$ python3 -q
>>> import numpy as np
>>> np.set_printoptions(precision=2, suppress=True, linewidth=100)
>>> feats = np.loadtxt("w.csv", delimiter=",")
>>> feats
array([[ 14., -14., -16.,   2., -19.,  -4., -16.],
       [ -1.,   3., -11., -16.,   7.,  -2., -11.],
       [ -1.,  -9.,  -7.,  -8.,  -8.,  -7.,  -7.],
       [  7.,  -3.,   2.,   2.,  -1.,   6.,   7.],
       [  7., -27.,  -7.,  -8., -18., -13.,  -8.],
       [  7.,  -2.,  -9.,   0.,  -7.,  -2., -17.],
       [  5., -17., -10.,  -5., -11.,  -5.,  -8.],
       [  0.,   0.,   0.,   0.,   0.,   0.,   0.],
       [  5., -17., -10.,  -5., -11.,  -5.,  -8.],
       [ 13., -11.,  -1.,   5.,  -4.,   8.,   6.],
       [ -3., -14., -10., -15.,  -7., -10., -16.],
       [  1., -19.,  -4., -11., -15., -15.,  -7.],
       [  1.,   8.,  -8.,  -9.,   6.,   1.,  -2.],
       [  7., -27.,  -7.,  -8., -18., -13.,  -8.],
       [ 15.,  -5.,  -9.,  10., -11.,   3.,  -9.],
       [ 10., -13.,   3.,   7., -11.,  -3.,   8.],
       [ 11.,  -7.,  -3.,   4., -15.,  -7.,  -8.],
       [ 15., -21.,   2.,   2., -11.,   0.,   6.],
       [ 10.,  11., -14.,  -2.,  -2.,   2., -10.],
       [ 17., -19.,  -8.,  -2., -24.,  -8.,  -8.],
       [  7.,  -4., -13., -15.,  -3.,   0.,  -2.],
       [  3., -14.,  -1.,  -4., -16., -12.,   2.],
       [ 16.,  -1., -19.,  -8., -11.,   1., -10.],
       [  7.,   0., -11.,  -6.,   3.,   3.,  -3.],
       [  7.,  -3.,   2.,   2.,  -1.,   6.,   7.]])
>>> dist = np.linalg.norm(feats[:, None] - feats[None], axis=-1)
>>> np.flatnonzero(dist[20] < dist.mean() / 2)
array([20, 23])
>>> print(dist.shape)
(25, 25)
>>> print(dist[20].round(6).argsort(kind="stable")[:4])
[20 23  2  1]
>>> (dist + 1e9 * np.eye(25)).round(6).argmin(axis=1)
array([19, 12,  6, 24, 13, 16,  8,  3,  6,  3,  2,  4, 23,  4, 16, 17, 14, 15, 23,  0, 23, 11, 20,
       12,  3])
>>> basis = feats[[23, 7]].astype(float)
>>> for _ in range(6):
...     labels = np.linalg.norm(feats[:, None] - basis, axis=-1).argmin(axis=1)
...     basis = np.array([feats[labels == j].mean(axis=0) for j in range(2)])
... 
>>> labels
array([1, 0, 0, 0, 1, 0, 1, 0, 1, 1, 0, 1, 0, 1, 1, 1, 1, 1, 0, 1, 0, 1, 0, 0, 0])
>>> basis
array([[  4.75,  -1.17,  -8.17,  -6.25,  -2.  ,  -0.17,  -5.33],
       [  9.46, -16.23,  -5.46,  -1.  , -14.15,  -5.69,  -4.46]])
>>> np.abs(basis[1] - basis[0]).argmax()
np.int64(1)
>>> t3 = np.stack([basis, 4 * basis, basis[::-1]])
>>> np.einsum("bij,cij->bc", t3, t3)
array([[  798.58,  3194.32,   335.56],
       [ 3194.32, 12777.26,  1342.26],
       [  335.56,  1342.26,   798.58]])
>>> (t3 @ basis.T).shape
(3, 2, 2)
>>> r0 = np.array([1, -2])
>>> np.correlate(feats[20], feats[11], "full")
array([-49., -77.,  46., 283., 457., 296., 359., 366., 314.,  64.,   5.,  38.,  -2.])
>>> np.polyval(r0, feats[20])
array([  5.,  -6., -15., -17.,  -5.,  -2.,  -4.])
>>> np.convolve(feats[20], r0)
array([  7., -18.,  -5.,  11.,  27.,   6.,  -2.,   4.])
>>> np.cross(feats[20, :3], feats[11, :3])
array([-231.,   15., -129.])
